$ python3 -q
>>> import numpy as np
>>> from numpy import linalg as LA
>>> np.set_printoptions(precision=3, suppress=True, linewidth=200)
>>> arr = np.loadtxt("case18.csv", delimiter=",")
>>> print(arr)
[[-1.  3. -2.  0.]
 [ 1. -3. -1.  3.]
 [ 2. -3.  1. -1.]
 [ 1.  0.  0.  3.]]
>>> ang = np.radians(120)
>>> R = np.eye(4)
>>> R[0, 0] = R[1, 1] = np.cos(ang)
>>> R[0, 1], R[1, 0] = -np.sin(ang), np.sin(ang)
>>> print(R)
[[-0.5   -0.866  0.     0.   ]
 [ 0.866 -0.5    0.     0.   ]
 [ 0.     0.     1.     0.   ]
 [ 0.     0.     0.     1.   ]]
>>> B = arr @ R.T
>>> LA.svd(arr, compute_uv=False), LA.svd(B, compute_uv=False)
(array([6.035, 4.34 , 1.62 , 1.061]), array([6.035, 4.34 , 1.62 , 1.061]))
>>> np.allclose(arr @ arr.T, B @ B.T)
True
>>> np.abs(B - arr).max(axis=0)
array([1.5  , 6.232, 0.   , 0.   ])
>>> f, g = arr[2], arr[1]
>>> f @ f
np.float64(15.0)
>>> f @ g
np.float64(7.0)
>>> p = (f @ g) / (f @ f) * f
>>> LA.matrix_rank(np.outer(f, g))
np.int64(1)
>>> np.outer(f, g)
array([[ 2., -6., -2.,  6.],
       [-3.,  9.,  3., -9.],
       [ 1., -3., -1.,  3.],
       [-1.,  3.,  1., -3.]])
>>> feats = np.load("mat.npy")
>>> feats
array([[-0.2  ,  0.8  ],
       [-0.2  , -0.9  ],
       [-0.097, -0.98 ]])
>>> B = np.c_[feats[:, :1] @ np.array([[3]]), np.array([7, 1, 1])]
>>> B
array([[-0.6  ,  7.   ],
       [-0.6  ,  1.   ],
       [-0.291,  1.   ]])
>>> LA.norm(B - feats @ LA.lstsq(feats, B)[0], axis=0)
array([0.   , 1.839])
>>> np.round(LA.lstsq(feats, B[:, 0])[0], 3) + 0
array([3., 0.])
>>> f, g = B[1], B[2]
>>> np.round(f @ g, 3)
np.float64(1.175)
>>> f @ f
np.float64(1.36)
>>> p = (f @ g) / (f @ f) * f
>>> round((g - p) @ f, 3)
np.float64(0.0)
>>> np.outer(f, g)
array([[ 0.175, -0.6  ],
       [-0.291,  1.   ]])
>>> g - p
array([0.227, 0.136])
>>> X = np.load("dump.npy")
>>> X
array([[-2,  0, -1],
       [-2,  0, -1],
       [-2,  0, -1],
       [ 1,  3,  2]])
>>> W1 = np.array([[-1, 2, 0, -1], [1, 2, 0, -1], [1, -3, -1, -1]])
>>> beta = np.array([-6, -9, -1, 8])
>>> act = np.maximum(X @ W1 + beta, 0)
>>> act
array([[ 0,  0,  0, 11],
       [ 0,  0,  0, 11],
       [ 0,  0,  0, 11],
       [ 0,  0,  0,  2]])
>>> W2 = np.array([[1, 5, 4], [8, 5, 9], [4, 8, 0], [0, 8, 8]])
>>> W1 @ W2
array([[ 15,  -3,   6],
       [ 17,   7,  14],
       [-27, -26, -31]])
>>> (act @ W2).round(6).argmax(axis=1)
array([1, 1, 1, 1])
>>> rank = LA.matrix_rank(act)
>>> print(rank)
1
>>> N = LA.svd(act)[2][rank:].T
>>> [int(LA.matrix_rank(np.delete(act, i, axis=0))) for i in range(4)]
[1, 1, 1, 1]
>>> print(LA.matrix_rank(act.T @ act), LA.matrix_rank(act @ act.T))
1 1
>>> mat = np.loadtxt("run3.csv", delimiter=",")
>>> mat
array([[ 1.,  1.],
       [-2.,  3.],
       [-9., 16.]])
>>> B = mat / np.sqrt((mat ** 2).mean(axis=1, keepdims=True))
>>> LA.matrix_rank(B) == LA.matrix_rank(mat)
np.True_
>>> B = np.array([[4, 3], [0, -2]])
>>> W0 = np.kron(np.eye(2, dtype=int), B)
>>> W0
array([[ 4,  3,  0,  0],
       [ 0, -2,  0,  0],
       [ 0,  0,  4,  3],
       [ 0,  0,  0, -2]])
>>> B = W0 / LA.norm(W0, axis=1, keepdims=True)
>>> C2 = B @ B.T
>>> C2
array([[ 1. , -0.6,  0. ,  0. ],
       [-0.6,  1. ,  0. ,  0. ],
       [ 0. ,  0. ,  1. , -0.6],
       [ 0. ,  0. , -0.6,  1. ]])
>>> np.degrees(np.arccos(np.clip(C2[3, 0], -1, 1)))
np.float64(90.0)
>>> print(np.argwhere(np.triu(np.abs(C2) > 0.95, 1)))
[]
>>> print(C2[3])
[ 0.   0.  -0.6  1. ]
>>> x = np.array([1, 0, 2, 1])
>>> print((W0 @ x).argmax())
2
>>> np.sign((W0 @ x).round(6))
array([ 1,  0,  1, -1])
>>> LA.norm(W0 @ x) <= LA.norm(W0, 2) * LA.norm(x) + 1e-9
np.True_
>>> W0 * x
array([[ 4,  0,  0,  0],
       [ 0,  0,  0,  0],
       [ 0,  0,  8,  3],
       [ 0,  0,  0, -2]])
>>> J = np.array([[-1.0, 0.0], [0.0, -1.0]])
>>> f, g = J[0], J[1]
>>> print(f @ f)
1.0
>>> p = (f @ g) / (f @ f) * f
>>> print((g - p) @ f)
0.0
>>> LA.matrix_rank(np.outer(f, g))
np.int64(1)
>>> g - p
array([ 0., -1.])
>>> np.allclose(J @ J.T, J.T @ J)
True
>>> round(float(LA.det(J)), 3)
1.0
>>> np.round(np.abs(LA.eigvals(J)).max(), 3)
np.float64(1.0)
>>> print((J + J.T) / 2)
[[-1.  0.]
 [ 0. -1.]]
>>> np.trace(J)
np.float64(-2.0)
>>> LA.matrix_power(J, 4)
array([[1., 0.],
       [0., 1.]])
>>> print(LA.eigvals(J))
[-1. -1.]
>>> np.round(LA.eigvals(J).sum().real, 3)
np.float64(-2.0)
>>> np.kron(np.eye(2, dtype=int), J)
array([[-1.,  0., -0.,  0.],
       [ 0., -1.,  0., -0.],
       [-0.,  0., -1.,  0.],
       [ 0., -0.,  0., -1.]])
>>> print(np.poly(J))
[1. 2. 1.]
>>> K = np.diag(3 * np.array([-2, -2, -1, 0])) + np.array([[1, -1, -3, 3], [-2, -3, 0, 2], [0, -2, 2, 3], [1, 0, 2, -1]])
>>> K
array([[-5, -1, -3,  3],
       [-2, -9,  0,  2],
       [ 0, -2, -1,  3],
       [ 1,  0,  2, -1]])
>>> ev, V = LA.eig(K)
>>> np.round(K @ V[:, 0] - ev[0] * V[:, 0], 3) + 0
array([0., 0., 0., 0.])
>>> np.round(np.prod(ev), 3)
np.float64(-143.0)
